$ python3 -q
>>> import numpy as np
>>> import numpy.linalg as la
>>> np.set_printoptions(suppress=True, linewidth=200)
>>> J = np.array([[0, 1, 0, 2, 2, 1],
...     [1, 0, 1, 0, 2, 2],
...     [0, 1, 0, 1, 0, 2],
...     [2, 0, 1, 0, 1, 0],
...     [2, 2, 0, 1, 0, 1],
...     [1, 2, 2, 0, 1, 0]])
>>> J
array([[0, 1, 0, 2, 2, 1],
       [1, 0, 1, 0, 2, 2],
       [0, 1, 0, 1, 0, 2],
       [2, 0, 1, 0, 1, 0],
       [2, 2, 0, 1, 0, 1],
       [1, 2, 2, 0, 1, 0]])
>>> # symmetric
>>> x = np.array([1, 9, -8, 2, 4, -5])
>>> y = J @ x
>>> y
array([16, -9,  1, -2, 17,  7])
>>> np.round(la.solve(J.T, J[0]), 3)
array([1., 0., 0., 0., 0., 0.])
>>> print(np.round(la.solve(J, y + J[:, 4]), 3))
[ 1.  9. -8.  2.  5. -5.]
>>> blk = np.stack([J, 4 * J, J[::-1]])
>>> print(la.matrix_rank(blk))
[6 6 6]
>>> print((blk @ J.T).shape)
(3, 6, 6)
>>> blk.sum(axis=0)
array([[ 1,  7,  2, 10, 11,  5],
       [ 7,  2,  5,  1, 10, 11],
       [ 2,  5,  1,  5,  1, 10],
       [10,  1,  5,  1,  5,  2],
       [11, 10,  1,  5,  2,  7],
       [ 5, 11, 10,  2,  7,  1]])
>>> la.matrix_rank(blk.reshape(3, -1))
np.int64(2)
>>> np.round(la.norm(blk, axis=(1, 2)), 3)
array([ 7.211, 28.844,  7.211])
>>> print(np.round(la.det(blk), 3))
[    -48. -196608.      48.]
>>> arr = np.load("layer9.npy")
>>> arr.round(3)
array([[0.167, 0.111, 0.278, 0.   , 0.167, 0.278],
       [0.056, 0.222, 0.278, 0.222, 0.056, 0.167],
       [0.357, 0.071, 0.357, 0.   , 0.071, 0.143],
       [0.25 , 0.2  , 0.2  , 0.25 , 0.05 , 0.05 ],
       [0.182, 0.091, 0.273, 0.182, 0.091, 0.182],
       [0.077, 0.308, 0.077, 0.154, 0.231, 0.154]])
>>> # rows sum to 1
>>> arr.sum(axis=1)
array([1., 1., 1., 1., 1., 1.])
>>> np.round(np.sort(np.abs(la.eigvals(arr)))[::-1], 3)
array([1.   , 0.216, 0.216, 0.165, 0.059, 0.059])
>>> p = np.eye(6)[0]
>>> for _ in range(5):
...     p = p @ arr
...     print(p.round(3))
... 
[0.167 0.111 0.278 0.    0.167 0.278]
[0.185 0.164 0.243 0.098 0.133 0.178]
[0.189 0.161 0.253 0.112 0.115 0.17 ]
[0.193 0.16  0.254 0.111 0.114 0.168]
[0.193 0.159 0.255 0.11  0.114 0.169]
>>> rng = np.random.default_rng(380)
>>> M2 = arr + rng.integers(-2, 3, (6, 5)) @ rng.integers(-2, 3, (5, 6))
>>> print(M2.round(3))
[[-3.833 -0.889 -4.722 -5.    -3.833  0.278]
 [-0.944  0.222 -4.722 -3.778  1.056 -0.833]
 [ 0.357 -2.929  1.357  1.     1.071 -3.857]
 [-5.75  -0.8   -2.8   -4.75  -1.95  -5.95 ]
 [ 4.182  2.091  2.273  2.182  3.091  4.182]
 [ 3.077  1.308  0.077  1.154  2.231  3.154]]
>>> la.matrix_rank(M2 - arr, tol=1e-8)
np.int64(5)
>>> np.round(M2 - arr, 3)
array([[-4., -1., -5., -5., -4.,  0.],
       [-1.,  0., -5., -4.,  1., -1.],
       [ 0., -3.,  1.,  1.,  1., -4.],
       [-6., -1., -3., -5., -2., -6.],
       [ 4.,  2.,  2.,  2.,  3.,  4.],
       [ 3.,  1.,  0.,  1.,  2.,  3.]])
>>> np.abs(M2 - arr).sum(axis=1)
array([19., 12., 10., 23., 17., 10.])
>>> m1 = np.loadtxt("arr.csv", delimiter=",")
>>> m1
array([[  2.161,  -5.37 ,   0.874,  -4.573,   2.389,   2.291,   7.73 ,  -3.245,  -0.621],
       [  1.911,  -2.821,   1.642,   3.918,  -1.969,   0.296,   0.951,   2.822,  -3.544],
       [ -4.64 ,  -4.047,   6.811,  -2.469,  -2.206,  -2.561,  -3.27 ,   4.839,   2.097],
       [ -2.319,  -0.57 ,   1.198, -11.335,  -6.563,  -2.092,   0.587,   0.3  ,   5.288],
       [  0.78 ,  -2.039,   1.433,  -5.786,  -2.317,  -2.547, -11.71 ,   2.581,   4.752]])
>>> def softmax(z):
...     e = np.exp(z - z.max(axis=-1, keepdims=True))
...     return e / e.sum(axis=-1, keepdims=True)
... 
>>> np.round(softmax(10 * m1[3]), 3) + 0
array([0., 0., 0., 0., 0., 0., 0., 0., 1.])
>>> att = m1 @ m1.T / np.sqrt(9)
>>> np.round(softmax(att)[3] @ m1, 3)
array([ -2.319,  -0.57 ,   1.198, -11.335,  -6.563,  -2.092,   0.587,   0.3  ,   5.288])
>>> cov = m1.T @ m1
>>> (m1 @ m1.T).shape
(5, 5)
>>> np.allclose(cov, cov.T)
True
>>> round(np.trace(cov), 3), round(float((m1 ** 2).sum()), 3)
(np.float64(762.169), 762.169)
>>> la.matrix_rank(cov)
np.int64(5)
>>> np.round(la.eigvalsh(cov)[::-1], 3) + 0
array([399.997, 196.003,  96.052,  47.062,  23.055,   0.   ,   0.   ,   0.   ,   0.   ])
>>> F = np.load("run6.npy")
>>> print(F)
[[ -9.156  -8.173   4.075  -4.07    1.044  -2.895   6.501  -6.679   2.751  -3.976]
 [ -8.322  -8.345   5.557  -3.076  -0.63   -3.681   3.282  -6.531   4.026  -3.773]
 [ -8.025  -7.992   7.852  -1.165  -0.573  -2.139   6.397  -3.946   3.659  -5.11 ]
 [-10.132  -9.713   4.773  -3.186  -0.945  -2.898   6.839  -7.451   1.171  -2.618]
 [ -8.696  -8.59    6.248  -3.527   1.727  -4.552   4.73   -5.992   4.915  -3.759]
 [ -8.736  -9.546   6.901  -2.779   0.181  -3.055   6.569  -5.937   3.676  -4.533]
 [ -8.462  -9.608   7.122  -2.618  -0.06   -2.905   6.163  -5.253   3.122  -2.796]
 [ -9.002  -8.888   5.63   -3.223  -0.609  -1.283   5.755  -4.624   2.655  -3.209]
 [ -7.744  -9.099   5.374  -3.39   -1.011  -3.394   4.169  -4.5     4.916  -3.22 ]
 [ -9.93   -8.94    6.343  -3.407   0.543  -3.251   7.975  -4.5     1.08   -2.323]
 [ -7.559  -8.334   6.235  -3.329   0.735  -3.252   7.739  -6.808   3.651  -2.678]
 [ -8.271 -10.072   7.75   -3.976   1.112  -2.875   6.755  -6.513   2.679  -3.667]
 [-10.743  -8.98    5.744  -2.109  -0.536  -4.051   6.104  -5.547   1.33   -3.744]
 [ -9.862 -10.464   5.556  -3.098  -0.506  -3.191   3.969  -5.918   3.891  -2.72 ]
 [-10.324  -7.746   5.933  -1.597  -0.437  -2.454   5.162  -5.349   4.093  -2.331]
 [ -9.722  -8.817   5.553  -1.87    0.544  -1.976   6.364  -5.549   2.552  -3.818]
 [ -9.023  -8.205   6.938  -3.415  -0.315  -3.147   6.514  -3.407   2.16   -4.178]
 [ -8.445  -7.565   6.647  -1.698   0.713  -4.311   6.898  -6.604   5.748  -2.405]
 [ -8.85   -9.229   7.545  -3.264  -0.144  -2.347   5.074  -6.324   4.155  -2.417]
 [ -7.699  -8.063   6.087  -3.98   -0.074  -1.193   6.426  -4.533   2.84   -3.141]
 [ -8.37   -9.006   5.339  -2.37    0.485  -3.189   7.051  -5.703   0.565  -2.958]
 [ -8.554  -8.92    5.68   -2.039   0.808  -3.81    4.955  -4.694   3.045  -4.639]
 [ -8.096 -10.698   5.08   -2.142  -0.458  -3.521   6.302  -4.946   3.955  -2.707]
 [ -9.597  -9.853   6.587  -2.947  -0.049  -2.836   4.787  -5.551   2.673  -3.543]
 [ -8.405  -8.125   7.533  -2.608  -0.093  -2.27    5.957  -5.469   3.423  -2.49 ]
 [ -8.972  -9.718   5.46   -2.794   1.479  -4.222   6.981  -6.165   3.222  -3.309]
 [ -9.208  -7.651   6.762  -2.421  -0.904  -1.555   5.114  -5.52    3.207  -2.717]
 [ -9.169  -8.673   6.43   -2.313   0.303  -3.093   5.92   -5.048   2.647  -2.822]]
>>> cov = np.cov(F, rowvar=False)
>>> np.round(np.corrcoef(F[:, 2], F[:, 5])[0, 1], 3)
np.float64(0.216)
>>> np.round(np.polyfit(F[:, 2], F[:, 5], 1), 3)
array([ 0.2  , -4.213])
>>> cov.shape
(10, 10)
>>> np.round(F.std(axis=0), 3)
array([0.806, 0.823, 0.911, 0.74 , 0.729, 0.843, 1.1  , 0.92 , 1.172, 0.745])
>>> print(np.argsort(-F.std(axis=0).round(6), kind="stable"))
[8 6 7 2 5 1 0 9 3 4]
